>>> import numpy as np
>>> np.set_printoptions(suppress=True, linewidth=140)
>>> feats = np.loadtxt("test15.csv", delimiter=",")
>>> print(feats)
[[ 4. -4.  4.  1. -6. -6.  2.  9. -6.  1.  4. -5.]
 [-6.  9. -8. -5.  2.  2.  8.  0.  3.  5.  9. -7.]
 [-7. -2. -1. -4. -4. -5.  1.  0.  8. -2.  1.  3.]
 [ 2.  1.  0. -9. -7. -7. -5. -9. -3.  9.  8.  7.]
 [-6.  5.  4.  0.  3.  9.  2. -7. -3.  5. -9. -9.]
 [ 7.  2.  3. -8.  8. -7.  1.  5.  5.  3. -1.  2.]]
>>> left, sv, Vh = np.linalg.svd(feats, full_matrices=False)
>>> print(np.round(left.T @ left, 2) + 0)
[[1. 0. 0. 0. 0. 0.]
 [0. 1. 0. 0. 0. 0.]
 [0. 0. 1. 0. 0. 0.]
 [0. 0. 0. 1. 0. 0.]
 [0. 0. 0. 0. 1. 0.]
 [0. 0. 0. 0. 0. 1.]]
>>> print(np.round(Vh @ Vh.T, 2) + 0)
[[1. 0. 0. 0. 0. 0.]
 [0. 1. 0. 0. 0. 0.]
 [0. 0. 1. 0. 0. 0.]
 [0. 0. 0. 1. 0. 0.]
 [0. 0. 0. 0. 1. 0.]
 [0. 0. 0. 0. 0. 1.]]
>>> print(np.allclose(left * sv @ Vh, feats))
True
>>> print(sv.round(2))
[25.83 22.67 18.51 16.24 15.48 10.09]
>>> print(left.shape, sv.shape, Vh.shape)
(6, 6) (6,) (6, 12)
>>> print(np.round(left.T @ feats @ Vh.T, 2) + 0)
[[25.83  0.    0.    0.    0.    0.  ]
 [ 0.   22.67  0.    0.    0.    0.  ]
 [ 0.    0.   18.51  0.    0.    0.  ]
 [ 0.    0.    0.   16.24  0.    0.  ]
 [ 0.    0.    0.    0.   15.48  0.  ]
 [ 0.    0.    0.    0.    0.   10.09]]
>>> print(np.round(np.abs(Vh[0]), 2))
[0.31 0.2  0.02 0.28 0.25 0.58 0.18 0.12 0.04 0.07 0.39 0.43]
>>> print(np.round(np.sqrt((sv ** 2).sum()), 2), round(np.linalg.norm(feats), 2))
46.14 46.14
>>> print((sv > 1e-8).sum())
6
>>> r0, g = feats[4], feats[0]
>>> print(r0 @ r0)
416.0
>>> pr = (r0 @ g) / (r0 @ r0) * r0
>>> print(np.outer(r0, g))
[[-24.  24. -24.  -6.  36.  36. -12. -54.  36.  -6. -24.  30.]
 [ 20. -20.  20.   5. -30. -30.  10.  45. -30.   5.  20. -25.]
 [ 16. -16.  16.   4. -24. -24.   8.  36. -24.   4.  16. -20.]
 [  0.  -0.   0.   0.  -0.  -0.   0.   0.  -0.   0.   0.  -0.]
 [ 12. -12.  12.   3. -18. -18.   6.  27. -18.   3.  12. -15.]
 [ 36. -36.  36.   9. -54. -54.  18.  81. -54.   9.  36. -45.]
 [  8.  -8.   8.   2. -12. -12.   4.  18. -12.   2.   8. -10.]
 [-28.  28. -28.  -7.  42.  42. -14. -63.  42.  -7. -28.  35.]
 [-12.  12. -12.  -3.  18.  18.  -6. -27.  18.  -3. -12.  15.]
 [ 20. -20.  20.   5. -30. -30.  10.  45. -30.   5.  20. -25.]
 [-36.  36. -36.  -9.  54.  54. -18. -81.  54.  -9. -36.  45.]
 [-36.  36. -36.  -9.  54.  54. -18. -81.  54.  -9. -36.  45.]]
>>> print(round(float((g - pr) @ r0), 2))
0.0
>>> mat = np.load("case18.npy")
>>> print(mat)
[[-20.23 -24.97  18.91  46.11 -24.9  -13.02 -19.93   5.98   0.16 -19.09]
 [-11.94 -26.9   23.01  42.06 -31.06  -9.09 -10.16  25.83  13.94 -13.09]
 [ 49.06   1.77   0.8  -12.02  -6.1   12.87  13.99  32.02  10.91   1.1 ]
 [  1.94 -47.08 -29.01   6.02   7.   -52.97 -42.07  -7.98  -6.    -8.86]
 [ 20.92 -11.99  -9.03  12.01   1.99 -12.96 -24.   -14.12 -21.1  -18.86]
 [-50.99  12.12  10.95  -0.1   -0.08   7.11  13.99  -7.93  11.1   14.99]
 [ -7.93  40.84  -1.09 -40.15  17.87  30.87  37.07  -4.94   8.03  25.97]
 [ 36.1   15.05   2.93  -3.98   0.02  19.22   6.93   3.16 -10.07  -7.87]
 [ -0.03  26.93  13.1   -9.84  -1.17  29.03  25.99   6.09   6.26   9.14]
 [ 26.81  -0.16   7.05  -4.17 -10.01  10.93  13.97  30.13  15.02   3.06]
 [ 51.03  39.05   0.08 -12.06  12.05  35.9    8.85 -21.24 -32.9  -14.94]
 [ 44.94  -9.   -22.13 -26.06  11.    -9.93  -2.08  13.98   2.89   3.94]]
>>> print(np.linalg.matrix_rank(mat, rtol=0.1))
4
>>> print(np.round(np.linalg.norm(mat, 2) / np.linalg.norm(mat), 2))
0.69
>>> print([round(float(x), 2) for x in np.linalg.svd(mat, compute_uv=False)[:3]])
[159.77, 118.64, 91.72]
>>> print(np.argsort(-np.linalg.norm(mat, axis=0).round(6), kind="stable")[:3])
[0 1 5]
>>> left, sv, Vh = np.linalg.svd(mat)
>>> print(sv.round(2))
[159.77 118.64  91.72  75.42   0.35   0.32   0.28   0.24   0.2    0.09]
>>> A2 = left[:, :4] @ np.diag(sv[:4]) @ Vh[:4]
>>> print(round(np.abs(mat - A2).max(), 2))
0.13
>>> print(np.linalg.matrix_rank(A2))
4
>>> print(np.round(np.linalg.norm(mat - A2, 2), 2), np.round(sv[4], 2))
0.35 0.35
